In [1]: import numpy as np

In [2]: import numpy.linalg as la

In [3]: np.set_printoptions(suppress=True, linewidth=120)

In [4]: rd = lambda a: np.round(a, 1) + 0

In [5]: B = np.array([[-0.7], [0.2], [-0.3]])

In [6]: C = np.array([[-0.1, 0.5]])

In [7]: feats = B @ C

In [8]: print(rd(feats))
[[ 0.1 -0.4]
 [ 0.   0.1]
 [ 0.  -0.2]]

In [9]: # column 1 is much longer than the rest

In [10]: print(rd(la.norm(feats, 2)))
0.4

In [11]: print(rd(la.norm(feats, 1)), rd(la.norm(feats, np.inf)))
0.6 0.4

In [12]: print(la.norm(feats, axis=1).argmax())
0

In [13]: print(rd(la.norm(feats[1] - feats[2])))
0.3

In [14]: left, sv, Vt = la.svd(feats)

In [15]: print(np.argmax(sv[:-1] / (sv[1:] + 1e-6)) + 1)
1

In [16]: print(rd(sv))
[0.4 0. ]

In [17]: B = left[:, :1] @ np.diag(sv[:1]) @ Vt[:1]

In [18]: print(rd(la.norm(feats - B) / la.norm(feats)))
0.0

In [19]: print(la.matrix_rank(B))
1

In [20]: print(la.matrix_rank(feats, rtol=0.05))
1

In [21]: print(rd(B))
[[ 0.1 -0.4]
 [ 0.   0.1]
 [ 0.  -0.2]]

In [22]: print(rd(np.abs(feats - B).max()))
0.0

In [23]: print(np.unique(feats.round(6), axis=0).shape)
(3, 2)

In [24]: try:
    ...:     la.inv(feats)
    ...: except la.LinAlgError as e:
    ...:     print("failed:", e)
    ...: 
failed: Last 2 dimensions of the array must be square

In [25]: print(la.lstsq(feats[:-1].T, feats[-1])[2])
1

In [26]: print(np.allclose(feats[:-1].T @ la.lstsq(feats[:-1].T, feats[-1])[0], feats[-1]))
True

In [27]: X = np.loadtxt("run13.csv", delimiter=",")

In [28]: print(X)
[[ 2.8 -1.6  3.8]
 [ 2.4 -3.8  2.1]
 [ 4.6 -1.8 -0.9]
 [ 2.8 -3.6  2.1]
 [ 2.2  3.6  2.6]
 [ 0.9 -1.8  4.6]
 [-3.4 -2.2 -3. ]
 [-0.6 -3.9 -3.1]
 [-1.9 -3.5 -3. ]
 [-4.5  2.   1. ]
 [ 4.8 -1.1 -1.1]
 [ 5.   0.   0.3]
 [-2.7  2.3 -3.5]
 [-4.4  0.6  2.3]
 [-2.  -3.5  2.9]
 [-4.5  0.9  2. ]
 [ 3.7 -1.7  3. ]
 [ 0.5  5.   0.1]
 [ 4.2 -2.3 -1.3]
 [ 4.7 -0.2  1.6]]

In [29]: d = la.norm(X[:, None] - X[None], axis=-1)

In [30]: print(rd(la.norm(X - X.mean(axis=0), axis=1)))
[3.9 3.7 4.3 3.8 5.1 4.1 5.7 5.  5.2 6.  4.4 4.4 6.2 5.6 4.4 5.7 3.9 5.9 4.2 4.1]

In [31]: print(rd(d[:5, :5]))
[[0.  2.8 5.  2.6 5.4]
 [2.8 0.  4.2 0.4 7.4]
 [5.  4.2 0.  3.9 6.9]
 [2.6 0.4 3.9 0.  7.2]
 [5.4 7.4 6.9 7.2 0. ]]

In [32]: print(d.shape)
(20, 20)

In [33]: print(np.flatnonzero(d[2] < d.mean() / 2))
[ 2 10 11 18 19]

In [34]: print(np.unravel_index(d.round(6).argmax(), d.shape))
(np.int64(2), np.int64(9))

In [35]: K = np.array([[-1.9, -2.1, -0.9],
    ...:     [0.7, 2.9, -0.3],
    ...:     [-0.1, -3.0, 0.4],
    ...:     [-1.7, 2.4, -0.8],
    ...:     [0.2, -3.0, 0.5],
    ...:     [-0.1, -2.5, -1.7],
    ...:     [2.1, 2.1, -0.5],
    ...:     [1.3, 2.0, -1.8],
    ...:     [-1.3, -2.7, -0.3],
    ...:     [0.7, -2.5, 1.5],
    ...:     [-2.9, 0.2, -0.6],
    ...:     [-0.1, 2.2, 2.0],
    ...:     [-2.5, -1.5, 0.8],
    ...:     [2.4, 1.4, 1.0],
    ...:     [-0.2, 1.6, -2.5],
    ...:     [-2.4, 0.0, 1.8],
    ...:     [-1.0, 1.7, 2.2],
    ...:     [-2.6, 0.0, -1.4],
    ...:     [-2.7, 0.8, 1.1]])

In [36]: Xs = (K - K.mean(axis=0)) / K.std(axis=0)

In [37]: print(rd(Xs.std(axis=0)))
[1. 1. 1.]

In [38]: print(np.argwhere(np.abs(Xs) > 2))
[]

In [39]: coef = la.lstsq(np.delete(Xs, 1, axis=1), Xs[:, 1])[0]

In [40]: print(np.abs(coef).argmax())
0

In [41]: print(rd(coef))
[0.2 0. ]

In [42]: d = la.norm(K[:, None] - K[None], axis=-1)

In [43]: print(rd(la.norm(K - K.mean(axis=0), axis=1)))
[2.6 3.2 3.1 2.8 3.2 3.1 3.5 3.3 2.8 3.2 2.4 3.  2.5 3.5 3.  2.5 2.8 2.4 2.5]

In [44]: print(rd(d[:5, :5]))
[[0.  5.7 2.4 4.5 2.7]
 [5.7 0.  6.  2.5 6. ]
 [2.4 6.  0.  5.8 0.3]
 [4.5 2.5 5.8 0.  5.9]
 [2.7 6.  0.3 5.9 0. ]]

In [45]: print(rd(la.norm(K, axis=1)))
[3. 3. 3. 3. 3. 3. 3. 3. 3. 3. 3. 3. 3. 3. 3. 3. 3. 3. 3.]

In [46]: print(d.shape)
(19, 19)

In [47]: print(rd(d[5]))
[2.  5.6 2.2 5.2 2.3 0.  5.2 4.7 1.9 3.3 4.  6.  3.6 5.4 4.2 4.9 5.8 3.5 5. ]

In [48]: print(np.unravel_index(d.round(6).argmax(), d.shape))
(np.int64(1), np.int64(2))

In [49]: C2 = np.cov(K, rowvar=False)

In [50]: print(rd(K.std(axis=0)))
[1.6 2.1 1.3]

In [51]: print(rd(np.polyfit(K[:, 0], K[:, 2], 1)))
[0. 0.]

In [52]: lab = K[:, 1] > np.median(K[:, 1])

In [53]: f = K[lab].mean(axis=0) - K[~lab].mean(axis=0)

In [54]: print(((K - K.mean(axis=0)) @ f > 0).astype(int))
[0 1 0 1 0 0 1 1 0 0 0 1 0 1 1 0 1 0 1]

In [55]: print((((K - K.mean(axis=0)) @ f > 0) == lab).mean())
1.0

In [56]: print(rd(f))
[1.4 3.6 0. ]

In [57]: print(lab.astype(int))
[0 1 0 1 0 0 1 1 0 0 0 1 0 1 1 0 1 0 1]

In [58]: x = np.array([0, 0, -2])

In [59]: y = K @ x

In [60]: print(rd(la.solve(K.T @ K, K.T @ y)))
[ 0.  0. -2.]

In [61]: print(y)
[ 1.8  0.6 -0.8  1.6 -1.   3.4  1.   3.6  0.6 -3.   1.2 -4.  -1.6 -2.   5.  -3.6 -4.4  2.8 -2.2]

In [62]: rng = np.random.default_rng(311)

In [63]: y = y + 0.3 * rng.normal(size=19)

In [64]: print(rd(y))
[ 1.9  0.8 -0.8  1.9 -1.1  3.2  1.4  3.4  0.8 -2.7  1.  -3.5 -1.8 -2.3  4.8 -3.5 -4.4  2.3 -2.1]

In [65]: coef, *_ = la.lstsq(K, y)

In [66]: print(rd(la.norm(y - K @ coef)))
1.0

In [67]: print(rd(K.T @ (y - K @ coef)))
[0. 0. 0.]

In [68]: F = np.load("mat.npy")

In [69]: print(rd(F))
[[-0.8  0.5  0. ]
 [-0.1 -0.2 -1. ]
 [-0.5 -0.8  0.3]]

In [70]: # orthonormal columns

In [71]: lab = rng.permutation(3)

In [72]: print(lab)
[2 0 1]

In [73]: B = F[lab][:, lab]

In [74]: print(rd(np.sort(np.abs(la.eigvals(B)))))
[1. 1. 1.]

In [75]: print(rd(la.det(B)), rd(la.det(F[lab])))
1.0 1.0

In [76]: print(np.allclose(B, F))
False

In [77]: print(rd(np.trace(B)))
-0.8

In [78]: print(rd(np.diag(B)))
[ 0.3 -0.8 -0.2]

In [79]: B = F / np.sqrt((F ** 2).mean(axis=1, keepdims=True))

In [80]: print(la.matrix_rank(B) == la.matrix_rank(F))
True

In [81]: print(rd(B[1]))
[-0.2 -0.4 -1.7]

In [82]: print(la.matrix_rank(F - F.mean(axis=1, keepdims=True)))
2

In [83]: print(rd(la.det(F.T)))
1.0

In [84]: print(rd(np.einsum("ii->", F)))
-0.8

In [85]: x = np.array([2, 5, 2])

In [86]: print(rd(la.det(F)))
1.0

In [87]: print(rd(np.abs(la.eigvals(F))))
[1. 1. 1.]

In [88]: print(rd(F.T @ (F @ x)))
[2. 5. 2.]

In [89]: B = la.inv(F)

In [90]: print(rd(la.cond(F)))
1.0

In [91]: print(rd(la.det(F) * la.det(B)))
1.0

In [92]: print(rd(la.det(F) * B))
[[-0.8 -0.1 -0.5]
 [ 0.5 -0.2 -0.8]
 [ 0.  -1.   0.3]]

In [93]: print((np.abs(B) > 1e-9).astype(int))
[[1 1 1]
 [1 1 1]
 [1 1 1]]

In [94]: J = np.load("block16.npy")

In [95]: print(J)
[[4 2 8]
 [2 4 2]
 [8 2 4]]

In [96]: evals, V = la.eigh(J)

In [97]: x = np.array([0, -1, 2])

In [98]: print(np.abs(J).sum(axis=1).max(), rd(np.abs(evals).max()))
14 12.9

In [99]: print(rd(V * np.abs(evals) @ V.T))
[[8. 2. 4.]
 [2. 4. 2.]
 [4. 2. 8.]]

In [100]: print(rd(la.eigvalsh(J[1:, 1:])))
[2. 6.]

In [101]: lab = X[:, 0] > np.median(X[:, 0])

In [102]: f = X[lab].mean(axis=0) - X[~lab].mean(axis=0)

In [103]: print(((X - X.mean(axis=0)) @ f > 0).astype(int))
[1 1 1 1 1 1 0 0 0 0 1 1 0 0 0 0 1 0 1 1]

In [104]: print(rd((((X - X.mean(axis=0)) @ f > 0) == lab).mean()))
1.0

In [105]: print(lab.astype(int))
[1 1 1 1 1 0 0 0 0 0 1 1 0 0 0 0 1 0 1 1]
